$ python -q
>>> import numpy as np
>>> np.set_printoptions(precision=3, suppress=True, linewidth=200)
>>> E = np.load("w.npy")
>>> E
array([[-9,  9, -9,  9, -9,  9],
       [-5,  0, -5,  0, -5,  0],
       [ 2, -2,  2, -2,  2, -2],
       [-9,  9, -9,  9, -9,  9],
       [-5,  0, -5,  0, -5,  0],
       [ 2, -2,  2, -2,  2, -2]])
>>> rng = np.random.default_rng(57)
>>> idx = rng.permutation(6)
>>> idx
array([1, 2, 0, 4, 3, 5])
>>> other = E[idx][:, idx]
>>> np.round(np.sort(np.abs(np.linalg.eigvals(other))), 3) + 0
array([0., 0., 0., 0., 0., 5.])
>>> np.diag(other)
array([ 0,  2, -9, -5,  9, -2])
>>> np.allclose(other, E)
False
>>> np.trace(other)
np.int64(-5)
>>> U, sig, vt = np.linalg.svd(E)
>>> V = vt[:(sig > 1e-8).sum()]
>>> x = E[4] + 4 * E[2] + rng.integers(2) * np.eye(6)[0]
>>> x
array([ 3., -8.,  3., -8.,  3., -8.])
>>> np.allclose(V.T @ V @ x, x)
True
>>> M = np.cumsum(np.array([[9, 2, 0, 0, 0],
...     [8, 6, 1, 8, 3],
...     [8, 4, 6, 4, 2],
...     [3, 6, 7, 2, 6],
...     [7, 3, 9, 6, 6],
...     [7, 6, 7, 3, 0],
...     [8, 8, 3, 1, 2],
...     [4, 9, 5, 6, 4],
...     [1, 4, 6, 5, 4],
...     [9, 4, 4, 2, 0],
...     [5, 7, 4, 6, 9],
...     [9, 8, 6, 1, 0],
...     [1, 8, 7, 0, 6],
...     [8, 2, 7, 6, 9],
...     [8, 6, 0, 9, 9],
...     [4, 9, 7, 7, 0],
...     [7, 9, 7, 3, 6],
...     [3, 4, 0, 3, 9],
...     [0, 2, 2, 2, 1],
...     [7, 9, 6, 7, 3],
...     [4, 8, 2, 7, 2],
...     [3, 5, 0, 4, 5],
...     [3, 7, 3, 2, 6],
...     [2, 4, 8, 5, 1],
...     [0, 7, 7, 2, 9],
...     [0, 8, 8, 1, 9]]), axis=0)
>>> M
array([[  9,   2,   0,   0,   0],
       [ 17,   8,   1,   8,   3],
       [ 25,  12,   7,  12,   5],
       [ 28,  18,  14,  14,  11],
       [ 35,  21,  23,  20,  17],
       [ 42,  27,  30,  23,  17],
       [ 50,  35,  33,  24,  19],
       [ 54,  44,  38,  30,  23],
       [ 55,  48,  44,  35,  27],
       [ 64,  52,  48,  37,  27],
       [ 69,  59,  52,  43,  36],
       [ 78,  67,  58,  44,  36],
       [ 79,  75,  65,  44,  42],
       [ 87,  77,  72,  50,  51],
       [ 95,  83,  72,  59,  60],
       [ 99,  92,  79,  66,  60],
       [106, 101,  86,  69,  66],
       [109, 105,  86,  72,  75],
       [109, 107,  88,  74,  76],
       [116, 116,  94,  81,  79],
       [120, 124,  96,  88,  81],
       [123, 129,  96,  92,  86],
       [126, 136,  99,  94,  92],
       [128, 140, 107,  99,  93],
       [128, 147, 114, 101, 102],
       [128, 155, 122, 102, 111]])
>>> x = np.array([-3, -3, 1, 0, -1])
>>> y = M @ x
>>> beta, lr = np.zeros(5), 1 / np.linalg.norm(M, 2) ** 2
>>> for i in range(3):
...     beta -= lr * M.T @ (M @ beta - y)
...     if i % 1 == 0: print(i, round(np.linalg.norm(M @ beta - y), 3))
... 
0 52.26
1 52.181
2 52.103
>>> np.round(np.linalg.cond(M), 3)
np.float64(95.395)
>>> np.linalg.cond(M) > 100
np.False_
>>> np.argsort(-np.linalg.norm(M, axis=0).round(6), kind="stable")[:3]
array([1, 0, 2])
>>> [round(float(x), 3) for x in np.linalg.svd(M, compute_uv=False)[:3]]
[856.363, 51.094, 20.18]
>>> round(np.log10(np.linalg.cond(M)))
2
>>> np.linalg.matrix_rank(M, rtol=0.1)
np.int64(1)
>>> Xc = (M - M.mean(axis=0)) / M.std(axis=0)
>>> Xc.std(axis=0)
array([1., 1., 1., 1., 1.])
>>> np.argwhere(np.abs(Xc) > 2)
array([], shape=(0, 2), dtype=int64)
>>> beta = np.linalg.lstsq(np.delete(Xc, 2, axis=1), Xc[:, 2])[0]
>>> beta
array([ 0.626,  0.753, -0.59 ,  0.209])
>>> U, sig, vt = np.linalg.svd(M)
>>> np.argmax(sig[:-1] / (sig[1:] + 1e-6)) + 1
np.int64(1)
>>> sig
array([856.363,  51.094,  20.18 ,  13.365,   8.977])
>>> other = U[:, :1] @ np.diag(sig[:1]) @ vt[:1]
>>> np.linalg.matrix_rank(other)
np.int64(1)
>>> round(np.abs(M - other).max(), 3)
np.float64(18.182)
>>> np.round(np.linalg.norm(M - other, 2), 3), np.round(sig[1], 3)
(np.float64(51.094), np.float64(51.094))
>>> np.linalg.matrix_rank(M, rtol=0.05)
np.int64(2)
>>> Z = M[[10, 5]].astype(float)
>>> for _ in range(6):
...     idx = np.linalg.norm(M[:, None] - Z, axis=-1).argmin(axis=1)
...     Z = np.array([M[idx == j].mean(axis=0) for j in range(2)])
... 
>>> idx
array([1, 1, 1, 1, 1, 1, 1, 1, 1, 1, 1, 1, 1, 0, 0, 0, 0, 0, 0, 0, 0, 0, 0, 0, 0, 0])
>>> np.bincount(idx)
array([13, 13])
>>> Z[1] - Z[0]
array([-66.846, -80.308, -61.385, -54.846, -59.154])
>>> data = np.loadtxt("sample1.csv", delimiter=",")
>>> data
array([[ 0.589, -0.268, -0.271, -0.262,  0.168],
       [-0.268,  0.532,  0.075, -0.347, -0.226],
       [-0.271,  0.075,  0.606, -0.021,  0.399],
       [-0.262, -0.347, -0.021,  0.728, -0.095],
       [ 0.168, -0.226,  0.399, -0.095,  0.546]])
>>> ang = np.radians(60)
>>> Rm = np.eye(5)
>>> Rm[3, 3] = Rm[1, 1] = np.cos(ang)
>>> Rm[3, 1], Rm[1, 3] = -np.sin(ang), np.sin(ang)
>>> Rm
array([[ 1.   ,  0.   ,  0.   ,  0.   ,  0.   ],
       [ 0.   ,  0.5  ,  0.   ,  0.866,  0.   ],
       [ 0.   ,  0.   ,  1.   ,  0.   ,  0.   ],
       [ 0.   , -0.866,  0.   ,  0.5  ,  0.   ],
       [ 0.   ,  0.   ,  0.   ,  0.   ,  1.   ]])
>>> other = data @ Rm.T
>>> np.allclose(data @ data.T, other @ other.T)
True
>>> vals, V = np.linalg.eigh(data)
>>> round(float(vals.sum()), 3), round(float(np.trace(data)), 3)
(3.0, 3.0)
>>> np.round(V.T @ V, 3) + 0
array([[1., 0., 0., 0., 0.],
       [0., 1., 0., 0., 0.],
       [0., 0., 1., 0., 0.],
       [0., 0., 0., 1., 0.],
       [0., 0., 0., 0., 1.]])
>>> np.round(np.linalg.eigvalsh(data @ data), 3) + 0
array([0., 0., 1., 1., 1.])
>>> U, sig, vt = np.linalg.svd(data)
>>> V = vt[:(sig > 1e-8).sum()]
>>> x = data[1] + 2 * data[3] + rng.integers(2) * np.eye(5)[4]
>>> x
array([-0.792, -0.162,  0.033,  1.108,  0.585])
>>> np.linalg.matrix_rank(np.vstack([data, x]))
np.int64(4)
>>> round(float(np.linalg.norm(x - V.T @ V @ x)), 3)
0.674
>>> m1 = np.loadtxt("run7.csv", delimiter=",")
>>> m1
array([[-1.487, -4.499, -4.524],
       [-0.495, -1.459, -1.83 ],
       [ 1.303,  2.312,  2.494],
       [-1.014, -3.641, -3.777],
       [ 0.156,  1.117,  1.664],
       [ 1.022,  2.581,  2.849],
       [-0.538, -2.231, -2.009],
       [ 1.922,  7.276,  6.865],
       [ 2.424,  7.108,  8.014],
       [ 0.763,  2.34 ,  2.83 ],
       [-0.19 , -0.342,  0.214],
       [-0.964, -0.644, -0.457],
       [-1.601, -6.337, -5.935],
       [-1.959, -5.461, -5.164],
       [-0.867, -2.847, -2.961],
       [-1.02 , -3.317, -3.535],
       [ 1.658,  4.428,  4.123],
       [-0.79 , -2.71 , -3.32 ]])
>>> Xc = m1 - m1.mean(axis=1)
Traceback (most recent call last):
  File "<python-input-68>", line 1, in <module>
    Xc = m1 - m1.mean(axis=1)
         ~~~^~~~~~~~~~~~~~~~~
ValueError: operands could not be broadcast together with shapes (18,3) (18,) 
>>> Xc = m1 - m1.mean(axis=0)
>>> U, sig, vt = np.linalg.svd(Xc, full_matrices=False)
>>> sig ** 2 / (sig ** 2).sum()
array([0.995, 0.003, 0.002])
>>> np.round(Xc.mean(axis=0), 3) + 0
array([0., 0., 0.])
>>> np.searchsorted(np.cumsum(sig ** 2) / (sig ** 2).sum(), 0.9) + 1
np.int64(1)
>>> np.abs(vt[-1])
array([0.565, 0.67 , 0.481])
>>> (np.sign(U[:, 0]) == np.sign(U[0, 0])).astype(int)
array([1, 1, 0, 1, 0, 0, 1, 0, 0, 0, 0, 1, 1, 1, 1, 1, 0, 1])
>>> np.linalg.matrix_rank(Xc)
np.int64(3)
>>> arr = np.loadtxt("m.csv", delimiter=",")
>>> arr
array([[ 0.,  0.,  3.,  0.,  0.],
       [ 0.,  0.,  0., -2.,  0.],
       [ 0.,  0.,  0.,  0., -3.],
       [ 0.,  0.,  0.,  0.,  0.],
       [-3.,  0.,  0.,  0.,  0.]])
>>> arr @ arr.T
array([[9., 0., 0., 0., 0.],
       [0., 4., 0., 0., 0.],
       [0., 0., 9., 0., 0.],
       [0., 0., 0., 0., 0.],
       [0., 0., 0., 0., 9.]])
>>> np.linalg.svd(arr, compute_uv=False)
array([3., 3., 3., 2., 0.])
>>> arr[:, 0] @ arr[:, 3]
np.float64(0.0)
>>> np.linalg.norm(arr, axis=0)
array([3., 0., 3., 2., 3.])
>>> np.linalg.eigvals(arr)
array([-1.5+2.598j, -1.5-2.598j,  3. +0.j   ,  0. +0.j   ,  0. +0.j   ])
>>> round(np.linalg.eigvals(arr).sum().real, 3)
np.float64(-0.0)
>>> np.einsum("ij,ji->", arr, arr)
np.float64(0.0)
>>> np.round(np.linalg.det(arr.T), 3)
np.float64(0.0)
>>> np.kron(np.eye(2, dtype=int), arr)
array([[ 0.,  0.,  3.,  0.,  0.,  0.,  0.,  0.,  0.,  0.],
       [ 0.,  0.,  0., -2.,  0.,  0.,  0.,  0., -0.,  0.],
       [ 0.,  0.,  0.,  0., -3.,  0.,  0.,  0.,  0., -0.],
       [ 0.,  0.,  0.,  0.,  0.,  0.,  0.,  0.,  0.,  0.],
       [-3.,  0.,  0.,  0.,  0., -0.,  0.,  0.,  0.,  0.],
       [ 0.,  0.,  0.,  0.,  0.,  0.,  0.,  3.,  0.,  0.],
       [ 0.,  0.,  0., -0.,  0.,  0.,  0.,  0., -2.,  0.],
       [ 0.,  0.,  0.,  0., -0.,  0.,  0.,  0.,  0., -3.],
       [ 0.,  0.,  0.,  0.,  0.,  0.,  0.,  0.,  0.,  0.],
       [-0.,  0.,  0.,  0.,  0., -3.,  0.,  0.,  0.,  0.]])
>>> P = np.triu(np.array([[-1, -1, -3, 1, 2],
...     [0, 3, -2, 0, 2],
...     [-2, -1, 1, -3, -3],
...     [-1, 1, 0, 1, -3],
...     [3, -2, 3, 1, 0]]), 1) + np.eye(5)
>>> other = P @ arr @ np.linalg.inv(P)
>>> other
array([[  -6.,   -6.,  -27.,  -73., -267.],
       [  -6.,   -6.,  -30.,  -86., -318.],
       [   9.,    9.,   45.,  126.,  474.],
       [   9.,    9.,   45.,  126.,  477.],
       [  -3.,   -3.,  -15.,  -42., -159.]])
>>> np.round(np.poly(other), 3) + 0
array([  1.,   0.,   0., -27.,   0.,   0.])
>>> np.trace(other), np.trace(arr)
(np.float64(0.0), np.float64(0.0))
>>> np.round(np.linalg.det(other), 3)
np.float64(-0.0)
>>> mat = np.loadtxt("case0.csv", delimiter=",")
>>> mat
array([[ 0.991,  1.971, -0.033,  0.993,  3.012,  0.018],
       [-0.002,  4.007,  6.027,  2.01 ,  1.986,  0.034],
       [ 1.048,  2.021,  0.032,  1.006,  3.005,  0.02 ],
       [ 2.995,  7.983,  2.994,  3.983,  9.989, -0.03 ],
       [ 0.011,  5.993,  8.985,  3.03 ,  2.992,  0.017],
       [ 2.003,  8.   ,  6.024,  4.005,  8.014,  0.035]])
>>> idx = rng.permutation(6)
>>> idx
array([3, 5, 2, 4, 0, 1])
>>> other = mat[idx][:, idx]
>>> np.allclose(other, mat)
False
>>> other
array([[ 3.983, -0.03 ,  2.994,  9.989,  2.995,  7.983],
       [ 4.005,  0.035,  6.024,  8.014,  2.003,  8.   ],
       [ 1.006,  0.02 ,  0.032,  3.005,  1.048,  2.021],
       [ 3.03 ,  0.017,  8.985,  2.992,  0.011,  5.993],
       [ 0.993,  0.018, -0.033,  3.012,  0.991,  1.971],
       [ 2.01 ,  0.034,  6.027,  1.986, -0.002,  4.007]])
>>> np.sort(np.abs(np.linalg.eigvals(other)))
array([ 0.015,  0.015,  0.045,  0.045,  3.348, 15.437])
>>> np.diag(other)
array([3.983, 0.035, 0.032, 2.992, 0.991, 4.007])
>>> [round(float(x), 3) for x in np.linalg.svd(mat, compute_uv=False)[:3]]
[23.266, 8.116, 0.058]
>>> U, sig, vt = np.linalg.svd(mat, full_matrices=False)
>>> np.round(U.T @ mat @ vt.T, 3) + 0
array([[23.266,  0.   ,  0.   ,  0.   ,  0.   ,  0.   ],
       [ 0.   ,  8.116,  0.   ,  0.   ,  0.   ,  0.   ],
       [ 0.   ,  0.   ,  0.058,  0.   ,  0.   ,  0.   ],
       [ 0.   ,  0.   ,  0.   ,  0.045,  0.   ,  0.   ],
       [ 0.   ,  0.   ,  0.   ,  0.   ,  0.016,  0.   ],
       [ 0.   ,  0.   ,  0.   ,  0.   ,  0.   ,  0.003]])
>>> np.cumsum(sig ** 2) / np.sum(sig ** 2)
array([0.891, 1.   , 1.   , 1.   , 1.   , 1.   ])
>>> np.abs(U[:, 0]).round(6).argmax()
np.int64(5)
>>> (sig > 1e-8).sum()
np.int64(6)
>>> np.allclose(U * sig @ vt, mat)
True
>>> np.round(vt @ vt.T, 3) + 0
array([[1., 0., 0., 0., 0., 0.],
       [0., 1., 0., 0., 0., 0.],
       [0., 0., 1., 0., 0., 0.],
       [0., 0., 0., 1., 0., 0.],
       [0., 0., 0., 0., 1., 0.],
       [0., 0., 0., 0., 0., 1.]])
>>> U.shape, sig.shape, vt.shape
((6, 6), (6,), (6, 6))
>>> np.round(sig / sig[0], 3) + 0
array([1.   , 0.349, 0.003, 0.002, 0.001, 0.   ])
>>> sig
array([23.266,  8.116,  0.058,  0.045,  0.016,  0.003])
>>> np.abs(vt[0])
array([0.137, 0.589, 0.475, 0.295, 0.568, 0.001])
>>> feats = np.load("x.npy")
>>> feats
array([[ -5,  -1,  -2,   8,   4],
       [-10,  -6,  -7,   3,  -1],
       [ -6,  -2,  -3,   7,   3],
       [-11,  -7,  -8,   2,  -2]])
>>> U, sig, vt = np.linalg.svd(feats)
>>> V = vt[:(sig > 1e-8).sum()]
>>> x = feats[1] + 5 * feats[0] + rng.integers(2) * np.eye(5)[0]
>>> x
array([-35., -11., -17.,  43.,  19.])
>>> np.allclose(V.T @ V @ x, x)
True
>>> np.linalg.matrix_rank(np.vstack([feats, x]))
np.int64(2)
>>> round(np.linalg.norm(x - V.T @ V @ x), 3)
np.float64(0.0)
>>> blk = np.stack([feats, 5 * feats, feats[::-1]])
>>> blk.sum(axis=0)
array([[-41, -13, -20,  50,  22],
       [-66, -38, -45,  25,  -3],
       [-46, -18, -25,  45,  17],
       [-71, -43, -50,  20,  -8]])
>>> np.einsum("bij,cij->bc", blk, blk)
array([[  654,  3270,   394],
       [ 3270, 16350,  1970],
       [  394,  1970,   654]])
>>> np.linalg.matrix_rank(blk)
array([2, 2, 2])
>>> K = np.eye(3, dtype=int)[rng.permutation(3)] * np.array([-1, 0, 0])
>>> K
array([[ 0,  0,  0],
       [ 0,  0,  0],
       [-1,  0,  0]])
>>> x = np.array([1, 1, 2])
>>> a = np.maximum(K @ x, 0)
>>> np.maximum(K @ x, 0) - np.maximum(-K @ x, 0)
array([ 0,  0, -1])
>>> np.linalg.matrix_power(K - np.diag(np.diag(K)), 3)
array([[0, 0, 0],
       [0, 0, 0],
       [0, 0, 0]])
>>> np.sort(np.linalg.eigvals(K))
array([0., 0., 0.])
>>> [int(np.linalg.matrix_rank(np.linalg.matrix_power(K, p))) for p in range(1, 4)]
[1, 0, 0]
>>> K @ K
array([[0, 0, 0],
       [0, 0, 0],
       [0, 0, 0]])
>>> np.prod(np.diag(K)), round(float(np.linalg.det(K)), 3)
(np.int64(0), 0.0)
>>> np.linalg.matrix_rank(K - K[0, 0] * np.eye(3))
np.int64(1)
>>> U, sig, vt = np.linalg.svd(K)
>>> V = vt[:(sig > 1e-8).sum()]
>>> x = K[0] + 4 * K[1] + rng.integers(2) * np.eye(3)[1]
>>> x
array([0., 0., 0.])
>>> np.linalg.matrix_rank(np.vstack([K, x]))
np.int64(1)
